>>> import numpy as np
>>> np.set_printoptions(precision=2, suppress=True, linewidth=120, legacy="1.25")
>>> tidy = lambda a: np.round(a, 2) + 0
>>> data = np.load("x.npy")
>>> data
array([[0, 1, 1, 0, 1, 0],
       [1, 0, 1, 1, 1, 0],
       [1, 1, 0, 1, 1, 0],
       [0, 1, 1, 0, 1, 0],
       [1, 1, 1, 1, 0, 0],
       [0, 0, 0, 0, 0, 0]])
>>> # 2 blocks once reordered
>>> data @ data
array([[3, 2, 2, 3, 2, 0],
       [2, 4, 3, 2, 3, 0],
       [2, 3, 4, 2, 3, 0],
       [3, 2, 2, 3, 2, 0],
       [2, 3, 3, 2, 4, 0],
       [0, 0, 0, 0, 0, 0]])
>>> tidy(np.sort(np.linalg.eigvals(data).real))
array([-1.65, -1.  , -1.  ,  0.  ,  0.  ,  3.65])
>>> tidy(np.linalg.det(data))
0.0
>>> print(np.flatnonzero(np.linalg.matrix_power((data != 0) + (data.T != 0) + np.eye(6), 6)[5]))
[5]
>>> tidy(np.trace(np.linalg.pinv(data) @ data))
4.0
>>> np.linalg.lstsq(data[:-1].T, data[-1])[2]
4
>>> try:
...     np.linalg.inv(data)
... except np.linalg.LinAlgError as e:
...     print("failed:", e)
... 
failed: Singular matrix
>>> data @ data
array([[3, 2, 2, 3, 2, 0],
       [2, 4, 3, 2, 3, 0],
       [2, 3, 4, 2, 3, 0],
       [3, 2, 2, 3, 2, 0],
       [2, 3, 3, 2, 4, 0],
       [0, 0, 0, 0, 0, 0]])
>>> np.trace(data)
0
>>> tidy(np.linalg.det(data))
0.0
>>> np.allclose(data, data.T)
True
>>> np.linalg.determinant(data)
Traceback (most recent call last):
  File "<python-input-17>", line 1, in <module>
    np.linalg.determinant(data)
    ^^^^^^^^^^^^^^^^^^^^^
AttributeError: module 'numpy.linalg' has no attribute 'determinant'
>>> print((data + data.T) / 2)
[[0. 1. 1. 0. 1. 0.]
 [1. 0. 1. 1. 1. 0.]
 [1. 1. 0. 1. 1. 0.]
 [0. 1. 1. 0. 1. 0.]
 [1. 1. 1. 1. 0. 0.]
 [0. 0. 0. 0. 0. 0.]]
>>> np.allclose(data @ data.T, data.T @ data)
True
>>> np.linalg.matrix_power(data, 3)
array([[ 6, 10, 10,  6, 10,  0],
       [10, 10, 11, 10, 11,  0],
       [10, 11, 10, 10, 11,  0],
       [ 6, 10, 10,  6, 10,  0],
       [10, 11, 11, 10, 10,  0],
       [ 0,  0,  0,  0,  0,  0]])
>>> np.trace(data @ data @ data) // 6
7
>>> data @ data
array([[3, 2, 2, 3, 2, 0],
       [2, 4, 3, 2, 3, 0],
       [2, 3, 4, 2, 3, 0],
       [3, 2, 2, 3, 2, 0],
       [2, 3, 3, 2, 4, 0],
       [0, 0, 0, 0, 0, 0]])
>>> data.sum(axis=0)
array([3, 4, 4, 3, 4, 0])
>>> np.argwhere(np.triu(data))
array([[0, 1],
       [0, 2],
       [0, 4],
       [1, 2],
       [1, 3],
       [1, 4],
       [2, 3],
       [2, 4],
       [3, 4]])
>>> low = np.diag(data.sum(axis=1)) - data
>>> tidy(np.linalg.eigvalsh(low))
array([0., 0., 3., 5., 5., 5.])
>>> round(np.linalg.det(low[1:, 1:]))
0
>>> np.linalg.matrix_rank(low)
4
>>> print((np.linalg.eigvalsh(low) < 1e-8).sum())
2
>>> np.argsort(-np.linalg.norm(data, axis=0).round(6), kind="stable")[:3]
array([1, 2, 4])
>>> np.linalg.cond(data) > 100
True
>>> E = np.array([[-5.09, -1.6, -1.19],
...     [-5.21, -1.19, -2.93],
...     [-5.78, -1.06, -1.02],
...     [-3.67, -0.25, 0.01],
...     [-2.09, 3.1, 1.03],
...     [-5.1, -2.12, -0.58],
...     [-5.13, -0.92, -1.99],
...     [-4.46, -0.68, -2.84],
...     [-0.93, 2.83, 1.65],
...     [-4.3, -1.33, -1.28],
...     [-3.28, 1.89, 1.81],
...     [-0.85, 2.07, 1.16],
...     [-3.13, 1.86, 2.38]])
>>> Q, Rm = np.linalg.qr(E)
>>> tidy(abs(Rm[0, 0])), tidy(np.linalg.norm(E[:, 0]))
(14.74, 14.74)
>>> print(tidy(Rm))
[[14.74  1.55  2.75]
 [ 0.    6.27  4.31]
 [ 0.    0.   -3.6 ]]
>>> tidy(np.trace(Q @ Q.T))
3.0
>>> M2 = E / np.sqrt((E ** 2).mean(axis=1, keepdims=True))
>>> np.linalg.matrix_rank(E - E.mean(axis=1, keepdims=True))
2
>>> np.linalg.matrix_rank(M2) == np.linalg.matrix_rank(E)
True
>>> K = np.load("a.npy")
>>> tidy(K)
array([[-2.57,  3.58,  1.65,  0.27, -0.56,  1.56],
       [-2.3 ,  2.48,  1.77,  0.64,  1.45,  2.81],
       [-2.26,  2.38,  1.76,  0.65,  1.58,  2.87],
       [ 1.15, -2.84, -0.25,  0.53,  3.53,  1.68],
       [-1.98,  3.59,  0.93, -0.24, -2.66, -0.42],
       [-0.46,  2.03, -0.26, -0.69, -3.79, -2.4 ],
       [ 2.51, -3.73, -1.52, -0.14,  1.16, -1.07],
       [-2.58,  3.49,  1.7 ,  0.33, -0.28,  1.76],
       [-1.16,  2.84,  0.25, -0.53, -3.53, -1.68],
       [-0.98,  0.  ,  1.17,  0.83,  3.41,  3.22],
       [ 1.58, -3.27, -0.59,  0.4 ,  3.18,  1.1 ],
       [ 2.56, -3.31, -1.75, -0.41, -0.15, -2.06],
       [-1.84,  3.49,  0.81, -0.3 , -2.87, -0.69],
       [-0.02,  1.45, -0.56, -0.76, -3.8 , -2.75],
       [-2.  ,  3.61,  0.96, -0.22, -2.62, -0.38],
       [ 0.77, -2.4 ,  0.04,  0.63,  3.71,  2.11],
       [-0.84,  2.49,  0.02, -0.61, -3.69, -2.03],
       [ 1.63, -1.1 , -1.51, -0.8 , -2.77, -3.25],
       [-1.31,  0.54,  1.35,  0.82,  3.13,  3.27],
       [-2.57,  3.6 ,  1.64,  0.26, -0.62,  1.51],
       [-0.95,  2.61,  0.09, -0.59, -3.64, -1.92],
       [ 0.77,  0.32, -1.05, -0.82, -3.55, -3.16],
       [-2.46,  3.76,  1.45,  0.09, -1.4 ,  0.86],
       [-1.73,  3.4 ,  0.72, -0.34, -3.01, -0.87],
       [ 2.57, -3.38, -1.73, -0.38,  0.01, -1.95],
       [ 2.57, -3.39, -1.73, -0.38,  0.03, -1.94]])
>>> # null space of dimension 4
>>> r = np.linalg.matrix_rank(K)
>>> r
2
>>> null = np.linalg.svd(K)[2][r:].T
>>> print([int(np.linalg.matrix_rank(K[:i])) for i in range(1, len(K) + 1)])
[1, 2, 2, 2, 2, 2, 2, 2, 2, 2, 2, 2, 2, 2, 2, 2, 2, 2, 2, 2, 2, 2, 2, 2, 2, 2]
>>> tidy(null @ null.T)
array([[ 0.73,  0.36,  0.18,  0.03, -0.03,  0.18],
       [ 0.36,  0.43, -0.2 ,  0.  ,  0.26, -0.09],
       [ 0.18, -0.2 ,  0.87, -0.04, -0.07, -0.18],
       [ 0.03,  0.  , -0.04,  0.97, -0.11, -0.11],
       [-0.03,  0.26, -0.07, -0.11,  0.42, -0.4 ],
       [ 0.18, -0.09, -0.18, -0.11, -0.4 ,  0.57]])
>>> np.allclose(K @ null, 0)
True
>>> null.shape
(6, 4)
